$ ipython --no-banner

In [1]: import numpy as np

In [2]: from numpy import linalg as LA

In [3]: np.set_printoptions(precision=3, suppress=True, linewidth=120)

In [4]: rnd = lambda a: np.round(a, 3) + 0

In [5]: W0 = np.load("sample4.npy")

In [6]: print(W0)
[[27 14 20  5 20 25 13 17 21 16 29 16 16 13]
 [14 13  7  8  9 14  7  6 13 12 19  7 10  8]
 [20  7 19  0 12 17  6 15 15  8 19 12 12 12]
 [ 5  8  0 10  5  8  2  1  9  8 12  3  7  3]
 [20  9 12  5 23 21 16 11 18 15 21 16 10  4]
 [25 14 17  8 21 25 13 15 22 17 29 16 16 11]
 [13  7  6  2 16 13 14  5 11 11 12 11  4  1]
 [17  6 15  1 11 15  5 14 10  7 18  8 11  9]
 [21 13 15  9 18 22 11 10 26 16 24 18 14 11]
 [16 12  8  8 15 17 11  7 16 14 20 11 10  6]
 [29 19 19 12 21 29 12 18 24 20 37 15 21 15]
 [16  7 12  3 16 16 11  8 18 11 15 15  8  6]
 [16 10 12  7 10 16  4 11 14 10 21  8 13 10]
 [13  8 12  3  4 11  1  9 11  6 15  6 10 11]]

In [7]: print(np.abs(np.diag(LA.qr(W0)[1])) > 1e-9)
[ True  True  True  True  True False False False False False False False False False]

In [8]: print(LA.lstsq(W0[:-1].T, W0[-1])[2])
5

In [9]: ev, V = LA.eigh(W0)

In [10]: x = np.array([2, 2, -2, 1, 0, 2, -2, 1, -2, -2, 0, 0, 1, 0])

In [11]: print(rnd(x @ W0 @ x / (x @ x)), rnd(ev[0]), rnd(ev[-1]))
5.903 0.0 197.081

In [12]: print(x @ W0 @ x)
183

In [13]: C2 = W0.T @ W0

In [14]: print(np.diag(C2))
[5052 1727 2586  639 3359 4881 1428 1857 4094 2321 6693 2150 2112 1244]

In [15]: print(rnd(LA.eigvalsh(C2)[::-1]))
[38840.997   682.401   478.572   113.101    27.929     0.        0.        0.        0.        0.        0.
     0.        0.        0.   ]

In [16]: rng = np.random.default_rng(734761)

In [17]: z = rng.permutation(14)

In [18]: print(z)
[ 8 13  4 11 10  7  1  2  5  3  0  9  6 12]

In [19]: out = W0[z][:, z]

In [20]: print(rnd(np.sort(np.abs(LA.eigvals(out)))))
[  0.      0.      0.      0.      0.      0.      0.      0.      0.      5.285  10.635  21.876  26.123 197.081]

In [21]: print(np.allclose(out, W0))
False

In [22]: print(np.trace(out))
261

In [23]: J = np.load("dump.npy")

In [24]: print(J)
[[0 2 0 0 0 0]
 [2 1 0 0 0 0]
 [1 3 0 0 0 0]
 [0 0 0 2 0 0]
 [0 0 2 1 0 0]
 [0 0 1 3 0 0]
 [0 0 0 0 0 2]
 [0 0 0 0 2 1]
 [0 0 0 0 1 3]]

In [25]: hat = J @ LA.solve(J.T @ J, J.T)

In [26]: print(rnd(hat @ J[:, 0]))
[0. 2. 1. 0. 0. 0. 0. 0. 0.]

In [27]: print(rnd(hat))
[[ 0.444 -0.222  0.444  0.     0.     0.     0.     0.     0.   ]
 [-0.222  0.911  0.178  0.     0.     0.     0.     0.     0.   ]
 [ 0.444  0.178  0.644  0.     0.     0.     0.     0.     0.   ]
 [ 0.     0.     0.     0.444 -0.222  0.444  0.     0.     0.   ]
 [ 0.     0.     0.    -0.222  0.911  0.178  0.     0.     0.   ]
 [ 0.     0.     0.     0.444  0.178  0.644  0.     0.     0.   ]
 [ 0.     0.     0.     0.     0.     0.     0.444 -0.222  0.444]
 [ 0.     0.     0.     0.     0.     0.    -0.222  0.911  0.178]
 [ 0.     0.     0.     0.     0.     0.     0.444  0.178  0.644]]

In [28]: mat = np.load("block10.npy")

In [29]: print(mat)
[[6. 5. 0. 0. 0. 0. 5. 0. 0. 0. 5.]
 [5. 6. 0. 0. 0. 0. 5. 0. 0. 0. 5.]
 [0. 0. 6. 0. 0. 5. 0. 0. 5. 5. 0.]
 [0. 0. 0. 6. 5. 0. 0. 5. 0. 0. 0.]
 [0. 0. 0. 5. 6. 0. 0. 5. 0. 0. 0.]
 [0. 0. 5. 0. 0. 6. 0. 0. 5. 5. 0.]
 [5. 5. 0. 0. 0. 0. 6. 0. 0. 0. 5.]
 [0. 0. 0. 5. 5. 0. 0. 6. 0. 0. 0.]
 [0. 0. 5. 0. 0. 5. 0. 0. 6. 5. 0.]
 [0. 0. 5. 0. 0. 5. 0. 0. 5. 6. 0.]
 [5. 5. 0. 0. 0. 0. 5. 0. 0. 0. 6.]]

In [30]: C2 = mat.T @ mat

In [31]: print(LA.matrix_rank(C2))
11

In [32]: print((mat @ mat.T).shape)
(11, 11)

In [33]: print(np.allclose(C2, C2.T))
True

In [34]: feats = np.loadtxt("m.csv", delimiter=",")

In [35]: print(rnd(feats))
[[ 0.22  -0.114  0.173 -0.193  0.031  0.208  0.164 -0.046  0.094 -0.052  0.08 ]
 [-0.114  0.739  0.133  0.057  0.029  0.056 -0.044  0.366  0.065  0.045 -0.113]
 [ 0.173  0.133  0.696 -0.254  0.164  0.029 -0.236 -0.075 -0.035 -0.022  0.088]
 [-0.193  0.057 -0.254  0.469  0.043  0.063 -0.152  0.072 -0.148  0.084  0.284]
 [ 0.031  0.029  0.164  0.043  0.532 -0.043  0.214  0.045 -0.406  0.007  0.062]
 [ 0.208  0.056  0.029  0.063 -0.043  0.665  0.156  0.006  0.136  0.296  0.199]
 [ 0.164 -0.044 -0.236 -0.152  0.214  0.156  0.655  0.152 -0.022 -0.109 -0.11 ]
 [-0.046  0.366 -0.075  0.072  0.045  0.006  0.152  0.302  0.065 -0.18   0.047]
 [ 0.094  0.065 -0.035 -0.148 -0.406  0.136 -0.022  0.065  0.431 -0.145  0.013]
 [-0.052  0.045 -0.022  0.084  0.007  0.296 -0.109 -0.18  -0.145  0.646 -0.252]
 [ 0.08  -0.113  0.088  0.284  0.062  0.199 -0.11   0.047  0.013 -0.252  0.644]]

In [36]: ev, V = LA.eigh(feats)

In [37]: print(rnd(V.T @ V))
[[1. 0. 0. 0. 0. 0. 0. 0. 0. 0. 0.]
 [0. 1. 0. 0. 0. 0. 0. 0. 0. 0. 0.]
 [0. 0. 1. 0. 0. 0. 0. 0. 0. 0. 0.]
 [0. 0. 0. 1. 0. 0. 0. 0. 0. 0. 0.]
 [0. 0. 0. 0. 1. 0. 0. 0. 0. 0. 0.]
 [0. 0. 0. 0. 0. 1. 0. 0. 0. 0. 0.]
 [0. 0. 0. 0. 0. 0. 1. 0. 0. 0. 0.]
 [0. 0. 0. 0. 0. 0. 0. 1. 0. 0. 0.]
 [0. 0. 0. 0. 0. 0. 0. 0. 1. 0. 0.]
 [0. 0. 0. 0. 0. 0. 0. 0. 0. 1. 0.]
 [0. 0. 0. 0. 0. 0. 0. 0. 0. 0. 1.]]

In [38]: print(rnd(LA.eigvalsh(feats @ feats)))
[0. 0. 0. 0. 0. 1. 1. 1. 1. 1. 1.]

In [39]: print(np.unique(ev.round(6) + 0, return_counts=True)[1])
[5 6]

In [40]: print(rnd(LA.eigvalsh(feats + -3 * np.eye(11))))
[-3. -3. -3. -3. -3. -2. -2. -2. -2. -2. -2.]

In [41]: print(rnd(LA.svd(feats, compute_uv=False)))
[1. 1. 1. 1. 1. 1. 0. 0. 0. 0. 0.]

In [42]: print(rnd(V.T @ feats @ V))
[[0. 0. 0. 0. 0. 0. 0. 0. 0. 0. 0.]
 [0. 0. 0. 0. 0. 0. 0. 0. 0. 0. 0.]
 [0. 0. 0. 0. 0. 0. 0. 0. 0. 0. 0.]
 [0. 0. 0. 0. 0. 0. 0. 0. 0. 0. 0.]
 [0. 0. 0. 0. 0. 0. 0. 0. 0. 0. 0.]
 [0. 0. 0. 0. 0. 1. 0. 0. 0. 0. 0.]
 [0. 0. 0. 0. 0. 0. 1. 0. 0. 0. 0.]
 [0. 0. 0. 0. 0. 0. 0. 1. 0. 0. 0.]
 [0. 0. 0. 0. 0. 0. 0. 0. 1. 0. 0.]
 [0. 0. 0. 0. 0. 0. 0. 0. 0. 1. 0.]
 [0. 0. 0. 0. 0. 0. 0. 0. 0. 0. 1.]]

In [43]: print(rnd(ev.sum()), np.trace(feats))
6.0 6.0
